$ python3 -q
>>> import numpy as np
>>> np.set_printoptions(suppress=True, linewidth=160)
>>> arr = np.load("mat.npy")
>>> print(arr)
[[  1.164 -12.026  -2.977   3.024  15.01 ]
 [ -7.02   -0.114  -2.911  -6.042   0.066]
 [  7.887   0.033  -2.074   5.01    1.977]
 [  2.917  -4.133   6.979   7.946   2.021]
 [  0.069  -8.951  12.101   6.051   6.06 ]]
>>> print(np.allclose(arr, arr.T))
False
>>> print(np.allclose(arr @ arr.T, arr.T @ arr))
False
>>> print(np.round(np.sort(np.abs(np.linalg.eigvals(arr))), 3))
[ 0.016  2.395 11.01  11.01  22.875]
>>> print(np.trace(arr))
12.982
>>> print(round(float(np.linalg.det(arr)), 3))
106.044
>>> print(np.round((arr + arr.T) / 2, 3))
[[ 1.164 -9.523  2.455  2.97   7.54 ]
 [-9.523 -0.114 -1.439 -5.088 -4.442]
 [ 2.455 -1.439 -2.074  5.994  7.039]
 [ 2.97  -5.088  5.994  7.946  4.036]
 [ 7.54  -4.442  7.039  4.036  6.06 ]]
>>> U, sig, VT = np.linalg.svd(arr)
>>> print(sig.round(3))
[25.153 15.38  12.172  1.768  0.013]
>>> print(np.argmax(sig[:-1] / (sig[1:] + 1e-6)) + 1)
4
>>> A2 = U[:, :4] @ np.diag(sig[:4]) @ VT[:4]
>>> print(np.linalg.matrix_rank(arr, rtol=0.05))
4
>>> print(round(float(np.linalg.norm(arr - A2) / np.linalg.norm(arr)), 3))
0.0
>>> rng = np.random.default_rng(291)
>>> ang = rng.uniform(0, 2 * np.pi, 18)
>>> O, _ = np.linalg.qr(np.array([[-0.9, 0.6], [-0.1, -0.8], [-0.8, 0.0]]))
>>> feats = 3 * np.c_[np.cos(ang), np.sin(ang)] @ O.T
>>> print(feats.round(3))
[[ 0.18  -2.614 -1.461]
 [ 2.335 -0.052  1.883]
 [-0.946  2.705  0.888]
 [-1.864 -0.984 -2.135]
 [ 1.84   1.021  2.138]
 [-1.732 -1.179 -2.147]
 [ 0.434 -2.674 -1.289]
 [-1.471 -1.509 -2.135]
 [ 1.18   1.81   2.082]
 [-0.985  2.702  0.854]
 [ 0.866 -2.708 -0.956]
 [ 2.212  0.306  2.003]
 [ 2.328 -1.676  0.878]
 [ 1.721 -2.455 -0.098]
 [-2.074 -0.614 -2.079]
 [ 1.349 -2.63  -0.511]
 [ 2.147 -2.032  0.511]
 [ 1.562  1.402  2.144]]
>>> print(np.round(np.linalg.norm(feats, "nuc"), 3))
17.94
>>> print(round(float(feats[16] @ feats[11]), 3))
5.152
>>> print(np.round(np.linalg.norm(feats, axis=1), 3))
[3. 3. 3. 3. 3. 3. 3. 3. 3. 3. 3. 3. 3. 3. 3. 3. 3. 3.]
>>> print(np.round(np.linalg.norm(feats, axis=0), 3))
[6.939 8.198 6.83 ]
